% python3 -q
>>> import numpy as np
>>> np.set_printoptions(precision=2, suppress=True, linewidth=120, floatmode="fixed")
>>> E = np.array([[-31, -1, -4, 5, 5],
...     [-4, 34, 3, -5, -1],
...     [-2, -1, 19, 0, -1],
...     [1, -4, 0, -31, 4],
...     [0, -2, -2, -3, 15]])
>>> P = np.triu(np.array([[-5, -6, 3, -5, 8],
...     [1, 5, -6, 8, 3],
...     [3, -6, -1, 9, -9],
...     [6, -9, 0, -8, 5],
...     [5, -7, 0, 1, -1]]), 1) + np.eye(5)
>>> Y = P @ E @ np.linalg.inv(P)
>>> np.linalg.matrix_rank(Y)
np.int64(5)
>>> np.trace(Y), np.trace(E)
(np.float64(6.0), np.int64(6))
>>> P @ E - E @ P
array([[  13.00, -389.00,  110.00,   50.00,  293.00],
       [  20.00,  -56.00,   96.00, -576.00,   65.00],
       [   9.00,  -30.00,   18.00, -425.00,   91.00],
       [   0.00,   -4.00,  -37.00,   22.00,  234.00],
       [   0.00,    0.00,  -12.00,   34.00,    3.00]])
>>> rng = np.random.default_rng(252382)
>>> Y = E + rng.integers(-2, 3, (5, 3)) @ rng.integers(-2, 3, (3, 5))
>>> Y
array([[-29,  -6,  -5,   1,   3],
       [ -2,  26,   5,  -9,  -7],
       [  0,  -1,  13,  -8,   5],
       [  1,  -6,   2, -27,   0],
       [  0,   1,  -5,   3,  17]])
>>> Y - E
array([[ 2, -5, -1, -4, -2],
       [ 2, -8,  2, -4, -6],
       [ 2,  0, -6, -8,  6],
       [ 0, -2,  2,  4, -4],
       [ 0,  3, -3,  6,  2]])
>>> np.round(np.linalg.svd(Y - E, compute_uv=False), 2) + 0
array([14.47, 13.54,  4.42,  0.00,  0.00])
>>> data = np.loadtxt("x.csv", delimiter=",")
>>> data
array([[ 0.00,  0.00, 18.00,  9.00],
       [ 0.00,  0.00, 18.00, 18.00],
       [18.00,  9.00, 12.00,  6.00],
       [18.00, 18.00, 12.00, 12.00]])
>>> evals, V = np.linalg.eig(data)
>>> round(np.prod(evals), 2)
np.float64(26244.0)
>>> np.sort(np.linalg.eigvals(data @ data))
array([  14.44,   53.50,  490.51, 1817.55])
>>> r0 = np.array([0, 1, 2, 2])
>>> Y = data + np.outer(r0, np.eye(4)[2])
>>> round(float(np.linalg.det(Y) / np.linalg.det(data)), 2), round(float(1 + np.linalg.solve(data, r0)[2]), 2)
(0.94, 0.94)
>>> print(Y)
[[ 0.00  0.00 18.00  9.00]
 [ 0.00  0.00 19.00 18.00]
 [18.00  9.00 14.00  6.00]
 [18.00 18.00 14.00 12.00]]
>>> P = np.triu(np.array([[-1, -2, -3, 0], [0, 2, -2, 2], [2, -3, 2, 0], [-1, -1, 2, 2]]), 1) + np.eye(4)
>>> Y = P @ data @ np.linalg.inv(P)
>>> Y
array([[ -54.00, -135.00, -486.00,  225.00],
       [   0.00,   18.00,   54.00,   -6.00],
       [  18.00,   45.00,  156.00,  -84.00],
       [  18.00,   54.00,  174.00,  -96.00]])
>>> np.trace(Y), np.trace(data)
(np.float64(24.0), np.float64(24.0))
>>> print(np.poly(Y))
[    1.00   -24.00  -900.00  3888.00 26244.00]
>>> print(P @ data - data @ P)
[[-54.00 -27.00 -72.00 -54.00]
 [  0.00  18.00   0.00  12.00]
 [  0.00  36.00  72.00 -18.00]
 [  0.00  36.00  90.00 -36.00]]
>>> m1 = np.loadtxt("a.csv", delimiter=",")
>>> m1
array([[0.13, 0.03, 0.10, 0.13, 0.07, 0.13, 0.00, 0.17, 0.10, 0.03, 0.00, 0.10, 0.00],
       [0.03, 0.03, 0.10, 0.05, 0.03, 0.10, 0.12, 0.10, 0.07, 0.10, 0.12, 0.05, 0.10],
       [0.06, 0.09, 0.09, 0.06, 0.09, 0.08, 0.09, 0.09, 0.08, 0.04, 0.09, 0.04, 0.09],
       [0.05, 0.05, 0.10, 0.15, 0.12, 0.12, 0.00, 0.05, 0.05, 0.05, 0.12, 0.00, 0.12],
       [0.00, 0.03, 0.07, 0.17, 0.17, 0.03, 0.07, 0.17, 0.07, 0.03, 0.00, 0.17, 0.03],
       [0.10, 0.00, 0.17, 0.17, 0.07, 0.03, 0.13, 0.00, 0.00, 0.00, 0.07, 0.10, 0.17],
       [0.09, 0.00, 0.06, 0.12, 0.09, 0.06, 0.19, 0.12, 0.00, 0.00, 0.12, 0.12, 0.00],
       [0.12, 0.15, 0.03, 0.06, 0.09, 0.06, 0.00, 0.03, 0.09, 0.09, 0.15, 0.12, 0.03],
       [0.11, 0.06, 0.08, 0.06, 0.14, 0.03, 0.00, 0.14, 0.14, 0.11, 0.06, 0.00, 0.08],
       [0.07, 0.07, 0.03, 0.00, 0.03, 0.14, 0.03, 0.07, 0.00, 0.21, 0.14, 0.17, 0.03],
       [0.21, 0.04, 0.00, 0.00, 0.17, 0.00, 0.08, 0.17, 0.04, 0.17, 0.04, 0.08, 0.00],
       [0.00, 0.14, 0.14, 0.11, 0.05, 0.03, 0.08, 0.03, 0.08, 0.08, 0.11, 0.14, 0.03],
       [0.00, 0.00, 0.08, 0.17, 0.17, 0.00, 0.12, 0.08, 0.12, 0.04, 0.12, 0.00, 0.08]])
>>> np.sort(np.abs(np.linalg.eigvals(m1)))
array([0.04, 0.04, 0.09, 0.09, 0.09, 0.12, 0.13, 0.13, 0.21, 0.21, 0.21, 0.21, 1.00])
>>> np.allclose(m1, m1.T)
False
>>> np.round(np.abs(np.linalg.eigvals(m1)).max(), 2)
np.float64(1.0)
